>>> import numpy as np
>>> np.set_printoptions(precision=2, suppress=True, linewidth=200)
>>> C = 20 * np.array([[0.4, -0.6, -0.4, -0.8, -0.4],
...     [1.2, 2.2, -1.0, -0.8, -0.5],
...     [1.2, -0.6, 0.3, 1.0, 0.8]])
>>> rng = np.random.default_rng(1102)
>>> labels = rng.integers(0, 3, 22)
>>> K = C[labels] + rng.normal(size=(22, 5))
>>> K
array([[ 23.91,  44.04, -19.63, -16.02,  -9.07],
       [ 25.16,  45.64, -20.73, -16.04,  -9.21],
       [ 23.64, -12.76,   6.23,  22.36,  15.8 ],
       [  8.08, -10.18,  -8.67, -14.56,  -7.43],
       [  7.84, -11.82,  -7.8 , -14.32,  -6.74],
       [ 25.65, -12.54,   5.58,  20.38,  15.54],
       [ 23.55, -11.62,   5.3 ,  20.47,  15.2 ],
       [  9.76, -11.82,  -8.04, -16.39,  -7.03],
       [  7.  , -12.37,  -8.22, -15.77,  -8.25],
       [ 24.41,  45.09, -19.12, -15.67,  -9.37],
       [ 23.07,  42.68, -21.14, -16.29,  -9.7 ],
       [  8.89, -14.87,  -7.83, -16.21,  -8.05],
       [ 24.69,  44.2 , -20.4 , -17.95,  -9.21],
       [ 23.64,  43.29, -20.24, -15.49, -10.08],
       [ 25.53,  43.89, -18.91, -16.32,  -9.93],
       [  7.65, -10.9 ,  -8.86, -14.81,  -8.03],
       [ 22.52, -11.69,   5.65,  22.36,  16.04],
       [  8.36, -13.87,  -8.61, -15.8 ,  -7.88],
       [ 23.12,  44.81, -21.18, -17.32, -10.7 ],
       [ 23.55,  42.22, -20.03, -16.29,  -8.71],
       [ 25.45,  45.51, -20.04, -15.37,  -9.23],
       [ 23.62, -11.47,   7.93,  21.39,  18.44]])
>>> cen = K - K.mean(axis=0)
>>> Uu, sigma, vt = np.linalg.svd(cen, full_matrices=False)
>>> (np.sign(Uu[:, 0]) == np.sign(Uu[0, 0])).astype(int)
array([1, 1, 0, 0, 0, 0, 0, 0, 0, 1, 1, 0, 1, 1, 1, 0, 0, 0, 1, 1, 1, 0])
>>> sigma
array([150.66,  77.38,   4.67,   3.33,   2.1 ])
>>> labels = K[:, 3] > np.median(K[:, 3])
>>> r0 = K[labels].mean(axis=0) - K[~labels].mean(axis=0)
>>> r0
array([  1.18, -19.42,  10.97,  17.92,  11.62])
>>> ((K - K.mean(axis=0)) @ r0 > 0).astype(int)
array([0, 0, 1, 1, 1, 1, 1, 1, 1, 0, 0, 1, 0, 0, 0, 1, 1, 1, 0, 0, 0, 1])
>>> labels.astype(int)
array([0, 0, 1, 1, 1, 1, 1, 0, 0, 1, 0, 0, 0, 1, 0, 1, 1, 0, 0, 0, 1, 1])
>>> X = np.load("m.npy")
>>> X
array([[0, 0, 0, 0, 1, 0, 0],
       [0, 0, 0, 0, 0, 0, 1],
       [0, 0, 0, 0, 0, 1, 0],
       [0, 1, 0, 0, 0, 0, 0],
       [0, 0, 0, 1, 0, 0, 0],
       [1, 0, 0, 0, 0, 0, 0],
       [0, 0, 1, 0, 0, 0, 0]])
>>> x = np.array([5, 4, 3, 4, 0, 2, 0])
>>> target = X @ x
>>> coef, lr = np.zeros(7), 1 / np.linalg.norm(X, 2) ** 2
>>> for i in range(250):
...     coef -= lr * X.T @ (X @ coef - target)
...     if i % 50 == 0: print(i, round(np.linalg.norm(X @ coef - target), 2))
... 
0 0.0
50 0.0
100 0.0
150 0.0
200 0.0
>>> coef
array([5., 4., 3., 4., 0., 2., 0.])
>>> hat = K @ np.linalg.solve(K.T @ K, K.T)
>>> np.allclose(hat @ hat, hat)
True
>>> x = np.array([4, 5, 1, 4, 2, 1, 2])
>>> X.T @ (X @ x)
array([4, 5, 1, 4, 2, 1, 2])
>>> [p for p in range(1, 25) if np.allclose(np.linalg.matrix_power(X, p), np.eye(7))]
[7, 14, 21]
>>> cen = K - K.mean(axis=0)
>>> evecs = np.linalg.svd(cen)[2][:3]
>>> other = cen - cen @ evecs.T @ evecs
>>> np.linalg.norm(other, axis=1).round(6).argmax()
np.int64(21)
>>> np.diag(evecs.T @ evecs)
array([0.86, 0.93, 0.16, 0.8 , 0.25])
>>> np.round(np.cov(cen @ evecs.T, rowvar=False), 2) + 0
array([[1080.85,    0.  ,    0.  ],
       [   0.  ,  285.13,    0.  ],
       [   0.  ,    0.  ,    1.04]])
>>> other.std(axis=0)
array([0.26, 0.17, 0.51, 0.31, 0.5 ])
>>> (cen @ evecs.T).std(axis=0)
array([32.12, 16.5 ,  1.  ])
>>> np.linalg.matrix_power(X, 2)
array([[0, 0, 0, 1, 0, 0, 0],
       [0, 0, 1, 0, 0, 0, 0],
       [1, 0, 0, 0, 0, 0, 0],
       [0, 0, 0, 0, 0, 0, 1],
       [0, 1, 0, 0, 0, 0, 0],
       [0, 0, 0, 0, 1, 0, 0],
       [0, 0, 0, 0, 0, 1, 0]])
>>> X @ np.ones(7)
array([1., 1., 1., 1., 1., 1., 1.])
>>> p = np.eye(7)[0]
>>> for _ in range(5):
...     p = p @ X
...     print(p.round(2))
... 
[0. 0. 0. 0. 1. 0. 0.]
[0. 0. 0. 1. 0. 0. 0.]
[0. 1. 0. 0. 0. 0. 0.]
[0. 0. 0. 0. 0. 0. 1.]
[0. 0. 1. 0. 0. 0. 0.]
>>> W0 = np.array([[-0.7, 0.1, -0.3, 0.4, 0.7, -1.0, -0.2],
...     [0.2, 0.2, 0.5, 0.3, 0.4, -0.3, 1.2],
...     [1.3, 1.1, 0.5, -2.3, -0.3, 0.3, -1.4]])
>>> W0
array([[-0.7,  0.1, -0.3,  0.4,  0.7, -1. , -0.2],
       [ 0.2,  0.2,  0.5,  0.3,  0.4, -0.3,  1.2],
       [ 1.3,  1.1,  0.5, -2.3, -0.3,  0.3, -1.4]])
>>> other = np.array([[-7, 0], [-3, -3], [5, 8], [-3, -1], [-4, -4], [0, 1], [-1, 4]])
>>> np.einsum("ij,ij->i", W0, W0)
array([ 2.28,  2.11, 10.58])
>>> other @ W0
Traceback (most recent call last):
  File "<python-input-44>", line 1, in <module>
    other @ W0
    ~~~~~~^~~~
ValueError: matmul: Input operand 1 has a mismatch in its core dimension 0, with gufunc signature (n?,k),(k,m?)->(n?,m?) (size 3 is different from 2)
>>> np.linalg.matrix_rank(W0 @ other)
np.int64(2)
>>> np.einsum("ik,kj->ji", W0, other)
array([[-0.7, -3.2, -0.4],
       [-7.7,  6. , -1.1]])
>>> np.vstack([W0, other.T]).shape
(5, 7)
>>> np.linalg.matrix_rank(np.vstack([W0, other.T]))
np.int64(5)
>>> J = np.load("case15.npy")
>>> J.round(2) + 0
array([[ 0.74,  3.25,  8.89,  5.26,  1.21,  6.91,  3.62],
       [-1.14,  7.05, 15.05,  7.14,  0.04,  8.88,  3.14],
       [ 8.02, -9.18, -7.99, -2.02,  1.05,  6.3 ,  0.79],
       [ 2.98,  2.64,  8.04,  3.02,  0.92,  8.41,  1.62],
       [ 6.72, -6.51, -7.13, -0.72,  4.27,  2.5 ,  3.91],
       [-0.75,  0.25,  5.12,  6.75,  1.36,  4.51,  5.88],
       [ 4.73, -2.72,  1.34,  1.27,  0.4 ,  7.87,  1.2 ],
       [ 3.27,  1.48,  4.6 ,  2.73,  3.15,  5.23,  3.61],
       [ 3.69,  1.66,  5.09,  2.31,  2.78,  6.04,  2.89],
       [-1.31, -1.15,  4.62,  7.31, -0.07,  5.4 ,  5.54],
       [ 1.76, -0.6 ,  3.04,  4.24,  2.1 ,  4.75,  4.61],
       [ 4.45, -7.95, -6.49,  1.55,  1.74,  3.73,  4.09],
       [ 5.61,  0.  ,  1.92,  0.39,  3.66,  5.38,  2.48],
       [ 6.1 , -5.25, -4.  , -0.1 ,  2.6 ,  4.8 ,  2.64]])
>>> Uu, sigma, vt = np.linalg.svd(J)
>>> np.argmax(sigma[:-1] / (sigma[1:] + 1e-6)) + 1
np.int64(4)
>>> sigma.round(2) + 0
array([35.03, 28.52, 10.55,  6.59,  0.  ,  0.  ,  0.  ])
>>> other = Uu[:, :4] @ np.diag(sigma[:4]) @ vt[:4]
>>> other.round(2) + 0
array([[ 0.74,  3.25,  8.89,  5.26,  1.21,  6.91,  3.62],
       [-1.14,  7.05, 15.05,  7.14,  0.04,  8.88,  3.14],
       [ 8.02, -9.18, -7.99, -2.02,  1.05,  6.3 ,  0.79],
       [ 2.98,  2.64,  8.04,  3.02,  0.92,  8.41,  1.62],
       [ 6.72, -6.51, -7.13, -0.72,  4.27,  2.5 ,  3.91],
       [-0.75,  0.25,  5.12,  6.75,  1.36,  4.51,  5.88],
       [ 4.73, -2.72,  1.34,  1.27,  0.4 ,  7.87,  1.2 ],
       [ 3.27,  1.48,  4.6 ,  2.73,  3.15,  5.23,  3.61],
       [ 3.69,  1.66,  5.09,  2.31,  2.78,  6.04,  2.89],
       [-1.31, -1.15,  4.62,  7.31, -0.07,  5.4 ,  5.54],
       [ 1.76, -0.6 ,  3.04,  4.24,  2.1 ,  4.75,  4.61],
       [ 4.45, -7.95, -6.49,  1.55,  1.74,  3.73,  4.09],
       [ 5.61,  0.  ,  1.92,  0.39,  3.66,  5.38,  2.48],
       [ 6.1 , -5.25, -4.  , -0.1 ,  2.6 ,  4.8 ,  2.64]])
>>> np.linalg.matrix_rank(other)
np.int64(4)
